% python3 -q
>>> import numpy as np
>>> np.set_printoptions(precision=2, suppress=True, linewidth=200, sign=" ")
>>> A = np.load("m.npy")
>>> A
array([[ -4.31, -14.24, -16.27],
       [ -6.27, -13.14, -14.7 ],
       [ -4.93, -13.63, -15.91],
       [ -4.94, -15.45, -15.6 ],
       [ -5.34, -15.62, -15.01],
       [ -4.37, -13.62, -15.17],
       [ -5.69, -15.  , -14.25],
       [ -6.47, -13.16, -14.32],
       [ -4.34, -15.3 , -14.82],
       [ -4.8 , -14.7 , -14.85],
       [ -5.22, -15.63, -15.53],
       [ -5.79, -13.86, -15.15],
       [ -5.88, -15.49, -15.43],
       [ -5.92, -15.49, -15.24],
       [ -5.78, -16.34, -13.55],
       [ -4.96, -14.35, -16.46]])
>>> hat = A @ np.linalg.solve(A.T @ A, A.T)
>>> np.round(np.trace(hat), 2)
np.float64(3.0)
>>> out = np.array([[2, 2, -3, 2], [0, -1, -1, 3], [-2, -3, -1, -1]])
>>> E = out.T @ out
>>> E
array([[ 8, 10, -4,  6],
       [10, 14, -2,  4],
       [-4, -2, 11, -8],
       [ 6,  4, -8, 14]])
>>> out = E / np.sqrt((E ** 2).mean(axis=1, keepdims=True))
>>> np.linalg.norm(out, axis=1)
array([ 2.,  2.,  2.,  2.])
>>> np.linalg.matrix_rank(E - E.mean(axis=1, keepdims=True))
np.int64(3)
>>> np.linalg.matrix_rank(out) == np.linalg.matrix_rank(E)
np.True_
>>> round(np.trace(np.linalg.pinv(E) @ E), 2)
np.float64(3.0)
>>> np.linalg.lstsq(E[:-1].T, E[-1])[2]
np.int32(3)
>>> vec = np.array([5, -3, 1, -6])
>>> a = np.maximum(E @ vec, 0)
>>> np.tanh(E @ vec)
array([-1., -1.,  1., -1.])
>>> E.T @ a
array([-180,  -90,  495, -360])
>>> np.maximum(E @ vec, 0) - np.maximum(-E @ vec, 0)
array([-30, -18,  45, -74])
>>> r = np.linalg.matrix_rank(E)
>>> r
np.int64(3)
>>> N = np.linalg.svd(E)[2][r:].T
>>> N.shape
(4, 1)
>>> np.linalg.matrix_rank(E.T @ E), np.linalg.matrix_rank(E @ E.T)
(np.int64(3), np.int64(3))
>>> np.round(E @ N, 2) + 0
array([[ 0.],
       [ 0.],
       [ 0.],
       [ 0.]])
>>> np.linalg.cond(E) > 100
np.True_
>>> np.linalg.matrix_rank(E, rtol=0.1)
np.int64(3)
>>> [round(float(x), 2) for x in np.linalg.svd(E, compute_uv=False)[:3]]
[29.03, 13.73, 4.25]
>>> np.argsort(-np.linalg.norm(E, axis=0).round(6), kind="stable")[:3]
array([ 1,  3,  0])
>>> W0 = np.load("a.npy")
>>> W0
array([[ 0.97,  0.26,  0.  ,  0.  ],
       [-0.26,  0.97,  0.  ,  0.  ],
       [ 0.  ,  0.  ,  1.  ,  0.  ],
       [ 0.  ,  0.  ,  0.  ,  1.  ]])
>>> rng = np.random.default_rng(9972)
>>> out = W0 + rng.integers(-2, 3, (4, 1)) @ rng.integers(-2, 3, (1, 4))
>>> out
array([[-0.03,  0.26, -2.  ,  2.  ],
       [ 0.74,  0.97,  2.  , -2.  ],
       [ 1.  ,  0.  ,  3.  , -2.  ],
       [ 0.  ,  0.  ,  0.  ,  1.  ]])
>>> np.abs(out - W0).sum(axis=1)
array([ 5.,  5.,  5.,  0.])
>>> vec = np.array([1, -2, 2, 3])
>>> W0.T @ (W0 @ vec)
array([ 1., -2.,  2.,  3.])
>>> np.linalg.inv(W0)
array([[ 0.97, -0.26,  0.  ,  0.  ],
       [ 0.26,  0.97,  0.  ,  0.  ],
       [ 0.  ,  0.  ,  1.  ,  0.  ],
       [ 0.  ,  0.  ,  0.  ,  1.  ]])
>>> np.abs(np.linalg.eigvals(W0))
array([ 1.,  1.,  1.,  1.])
>>> round(float(np.linalg.det(W0)), 2)
1.0
>>> vec = np.array([-2, -2, 0, 3])
>>> a = np.maximum(W0 @ vec, 0)
>>> np.maximum(W0 @ vec, 0) - np.maximum(-W0 @ vec, 0)
array([-2.45, -1.41,  0.  ,  3.  ])
>>> np.flatnonzero(a > 1e-9)
array([ 3])
>>> W0.T @ a
array([ 0.,  0.,  0.,  3.])
>>> np.maximum(W0 @ (3 * vec), 0)
array([ 0.,  0.,  0.,  9.])
>>> u = np.array([2, 0, 0])
>>> np.array([np.convolve(row, u, "same") for row in E])
array([[ 20,  -8,  12,   0],
       [ 28,  -4,   8,   0],
       [ -4,  22, -16,   0],
       [  8, -16,  28,   0]])
>>> np.correlate(E[0], E[1], "full")
array([  32,   24,   76,  252,   32,   44,   60])
>>> np.cross(E[0, :3], E[1, :3])
array([ 36, -24,  12])
>>> out = np.array([[-4, -5], [-4, 0]])
>>> Z = np.kron(out, W0)
>>> Z.shape
(8, 8)
>>> np.linalg.matrix_rank(Z)
np.int64(8)
>>> J = np.load("x.npy")
>>> J
array([[-0.59,  2.84, -1.79],
       [-0.3 ,  1.39, -0.92],
       [-0.28,  1.41, -0.91],
       [-0.3 ,  1.44, -0.87],
       [-0.32,  1.42, -0.89],
       [-0.07,  0.  ,  0.02],
       [ 0.01, -0.05,  0.  ],
       [ 0.01, -0.02,  0.02],
       [-0.31,  1.41, -0.92],
       [ 0.01,  0.02, -0.03],
       [-0.6 ,  2.81, -1.76],
       [ 0.03, -0.03, -0.01],
       [-0.03,  0.  ,  0.02],
       [-0.62,  2.77, -1.81],
       [-0.31,  1.38, -0.9 ],
       [-0.64,  2.81, -1.77],
       [-0.63,  2.8 , -1.8 ],
       [-0.27,  1.41, -0.92],
       [-0.6 ,  2.81, -1.8 ],
       [-0.02,  0.01, -0.01],
       [ 0.  , -0.03, -0.01],
       [-0.59,  2.79, -1.78],
       [ 0.05, -0.01,  0.  ],
       [-0.63,  2.8 , -1.8 ],
       [-0.28,  1.39, -0.91]])
>>> O, Rm = np.linalg.qr(J)
>>> round(float(abs(Rm[0, 0])), 2), np.round(np.linalg.norm(J[:, 0]), 2)
(1.93, np.float64(1.93))
>>> Rm
array([[ 1.93, -8.85,  5.66],
       [ 0.  ,  0.57, -0.38],
       [ 0.  ,  0.  ,  0.12]])
>>> np.allclose(Rm.T @ Rm, J.T @ J)
True
>>> W1 = np.array([[0, 0, 1, 3, 1, 1], [1, 3, 1, 2, 2, 2], [3, 2, 1, 0, 2, 0]])
>>> c = np.array([-3, -1, -3, 3, 2, -1])
>>> act = np.maximum(Rm @ W1 + c, 0)
>>> (act > 0).astype(int)
array([[ 1,  0,  0,  0,  0,  0],
       [ 0,  0,  0,  1,  1,  1],
       [ 0,  0,  0,  1,  1,  0]])
>>> np.linalg.matrix_rank(act)
np.int64(3)
>>> Z = np.array([[-9, 0], [-4, 1], [0, -8], [4, -9], [6, -1], [5, -6]])
>>> (act @ Z).round(6).argmax(axis=1)
array([ 1,  0,  0])
>>> act @ Z
array([[-46.04,   0.  ],
       [ 31.58, -40.56],
       [ 25.39, -29.23]])
>>> W1 @ Z
array([[ 23, -42],
       [  9, -37],
       [-23,  -8]])
>>> out = np.c_[J[:, :1] @ np.array([[9]]), np.array([1, -1, 0, 1, 1, 2, 1, 0, 2, -1, 2, 2, 1, 1, 1, 1, 0, -1, 1, -2, 0, 2, -2, -1, 1])]
>>> out
array([[-5.31,  1.  ],
       [-2.7 , -1.  ],
       [-2.52,  0.  ],
       [-2.7 ,  1.  ],
       [-2.88,  1.  ],
       [-0.63,  2.  ],
       [ 0.09,  1.  ],
       [ 0.09,  0.  ],
       [-2.79,  2.  ],
       [ 0.09, -1.  ],
       [-5.4 ,  2.  ],
       [ 0.27,  2.  ],
       [-0.27,  1.  ],
       [-5.58,  1.  ],
       [-2.79,  1.  ],
       [-5.76,  1.  ],
       [-5.67,  0.  ],
       [-2.43, -1.  ],
       [-5.4 ,  1.  ],
       [-0.18, -2.  ],
       [ 0.  ,  0.  ],
       [-5.31,  2.  ],
       [ 0.45, -2.  ],
       [-5.67, -1.  ],
       [-2.52,  1.  ]])
>>> np.linalg.norm(np.linalg.qr(J)[0].T @ out, axis=0) ** 2 / ((out ** 2).sum(axis=0) + 1e-12)
array([ 1.  ,  0.26])
>>> np.linalg.matrix_rank(np.c_[J, out])
np.int64(4)
>>> np.round(np.linalg.norm(out - J @ np.linalg.lstsq(J, out)[0], axis=0), 2) + 0
array([ 0.  ,  5.57])
>>> np.linalg.matrix_rank(A, rtol=0.1)
np.int64(1)
>>> [round(float(x), 2) for x in np.linalg.svd(A, compute_uv=False)[:3]]
[87.06, 3.76, 2.91]
>>> vec = np.array([-9, -5, 4])
>>> a = np.maximum(J @ vec, 0)
>>> J.T @ a
array([-0.06, -0.01,  0.02])
>>> np.flatnonzero(a > 1e-9)
array([  5,   6,   7,  12,  19,  20])
>>> np.tanh(J @ vec)
array([-1.  , -1.  , -1.  , -1.  , -1.  ,  0.61,  0.16,  0.09, -1.  , -0.3 , -1.  , -0.16,  0.34, -1.  , -1.  , -1.  , -1.  , -1.  , -1.  ,  0.09,  0.11, -1.  , -0.38, -1.  , -1.  ])
>>> np.maximum(J @ (3 * vec), 0)
array([ 0.  ,  0.  ,  0.  ,  0.  ,  0.  ,  2.13,  0.48,  0.27,  0.  ,  0.  ,  0.  ,  0.  ,  1.05,  0.  ,  0.  ,  0.  ,  0.  ,  0.  ,  0.  ,  0.27,  0.33,  0.  ,  0.  ,  0.  ,  0.  ])
>>> idx = rng.integers(0, 3, 2)
>>> data = np.triu((idx[:, None] == idx) & (rng.random((2, 2)) < 0.8), 1).astype(int)
>>> data += data.T
>>> data
array([[ 0,  0],
       [ 0,  0]])
>>> u, v = J[16], J[22]
>>> round(u @ v, 2)
np.float64(-0.06)
>>> pr = (u @ v) / (u @ u) * u
>>> round(np.linalg.norm(u + v) ** 2 + np.linalg.norm(u - v) ** 2, 2)
np.float64(22.96)
>>> (v - pr) @ u
np.float64(0.0)
>>> np.linalg.matrix_rank(np.outer(u, v))
np.int64(1)
>>> M = np.loadtxt("layer12.csv", delimiter=",")
>>> M
array([[-0.29,  0.28, -0.53, -0.74],
       [-0.44, -0.5 ,  0.6 , -0.45],
       [ 0.44, -0.77, -0.44, -0.15],
       [-0.73, -0.28, -0.41,  0.47]])
>>> # columns are unit length and at right angles
>>> vec = np.array([5, 2, -5, 1])
>>> np.sort(np.abs(np.degrees(np.angle(np.linalg.eigvals(M)))))
array([   0.  ,  112.18,  112.18,  180.  ])
